% python3 -q
>>> import numpy as np
>>> from numpy import linalg as LA
>>> np.set_printoptions(precision=3, suppress=True, linewidth=100)
>>> A = np.load("w.npy")
>>> A
array([[  3.426,   1.733,   3.426],
       [  0.249,   0.13 ,   0.209],
       [  1.373,   0.714,   1.447],
       [-10.495,  -5.245, -10.511],
       [  2.137,   1.052,   2.18 ],
       [  4.427,   2.212,   4.442],
       [  4.991,   2.47 ,   4.97 ],
       [ -0.224,  -0.117,  -0.231],
       [ -0.386,  -0.199,  -0.432],
       [ -1.465,  -0.715,  -1.465],
       [ -0.541,  -0.267,  -0.531]])
>>> labels = A[:, 1] > np.median(A[:, 1])
>>> r0 = A[labels].mean(axis=0) - A[~labels].mean(axis=0)
>>> (((A - A.mean(axis=0)) @ r0 > 0) == labels).mean()
np.float64(1.0)
>>> np.argsort(-np.abs(r0).round(6), kind="stable")
array([2, 0, 1])
>>> r0
array([5.414, 2.705, 5.453])
>>> Xs = A - A.mean(axis=0)
>>> evecs = LA.svd(Xs)[2][:1]
>>> other = Xs - Xs @ evecs.T @ evecs
>>> (Xs @ evecs.T).std(axis=0)
array([5.977])
>>> LA.norm(other, axis=1).round(6).argmax()
np.int64(2)
>>> x = np.array([3, -4, -4])
>>> (A @ x).argmax()
np.int64(3)
>>> A @ np.eye(3)[2]
array([  3.426,   0.209,   1.447, -10.511,   2.18 ,   4.442,   4.97 ,  -0.231,  -0.432,  -1.465,
        -0.531])
>>> A @ (2 * x)
array([-20.716,  -1.218,  -9.05 ,  63.078, -13.034, -26.67 , -29.574,   1.44 ,   2.732,   8.65 ,
         3.138])
>>> A @ np.ones(3)
array([  8.585,   0.588,   3.534, -26.251,   5.369,  11.081,  12.431,  -0.572,  -1.017,  -3.645,
        -1.339])
>>> (A * x).sum(axis=1)
array([-10.358,  -0.609,  -4.525,  31.539,  -6.517, -13.335, -14.787,   0.72 ,   1.366,   4.325,
         1.569])
>>> D = LA.norm(A[:, None] - A[None], axis=-1)
>>> D[1]
array([ 4.797,  0.   ,  1.771, 16.101,  2.881,  6.301,  7.115,  0.692,  0.96 ,  2.54 ,  1.153])
>>> D[1].round(6).argsort(kind="stable")[:4]
array([ 1,  7,  8, 10])
>>> np.unravel_index(D.round(6).argmax(), D.shape)
(np.int64(3), np.int64(6))
>>> (D + 1e9 * np.eye(11)).round(6).argmin(axis=1)
array([ 5,  7,  4,  9,  2,  6,  5,  8, 10, 10,  8])
>>> X = np.load("arr.npy")
>>> X
array([[8., 4., 0., 0.],
       [4., 6., 4., 0.],
       [0., 4., 2., 4.],
       [0., 0., 4., 3.]])
>>> evals, evecs = LA.eig(X)
>>> np.sort(LA.eigvals(X.T))
array([-2.88 ,  2.924,  6.98 , 11.976])
>>> evals
array([-2.88 , 11.976,  2.924,  6.98 ])
>>> round(np.prod(evals), 3)
np.float64(-704.0)
>>> np.round(LA.det(2 * X), 3), round(LA.det(X), 3)
(np.float64(-11264.0), np.float64(-704.0))
>>> np.einsum("ij,ji->", X, X)
np.float64(209.0)
>>> np.poly(X)
array([   1.,  -19.,   76.,  156., -704.])
>>> proj = np.triu(np.array([[0, 0, 2, 1], [0, 2, 0, 1], [0, 0, 1, 2], [1, 0, 2, 1]]), 1) + np.eye(4)
>>> other = proj @ X @ LA.inv(proj)
>>> round(LA.det(other), 3)
np.float64(-704.0)
>>> proj @ X - X @ proj
array([[  0.,   8.,  -8.,  -1.],
       [  0.,   0.,  -4., -15.],
       [  0.,   0.,   8.,  -2.],
       [  0.,   0.,   0.,  -8.]])
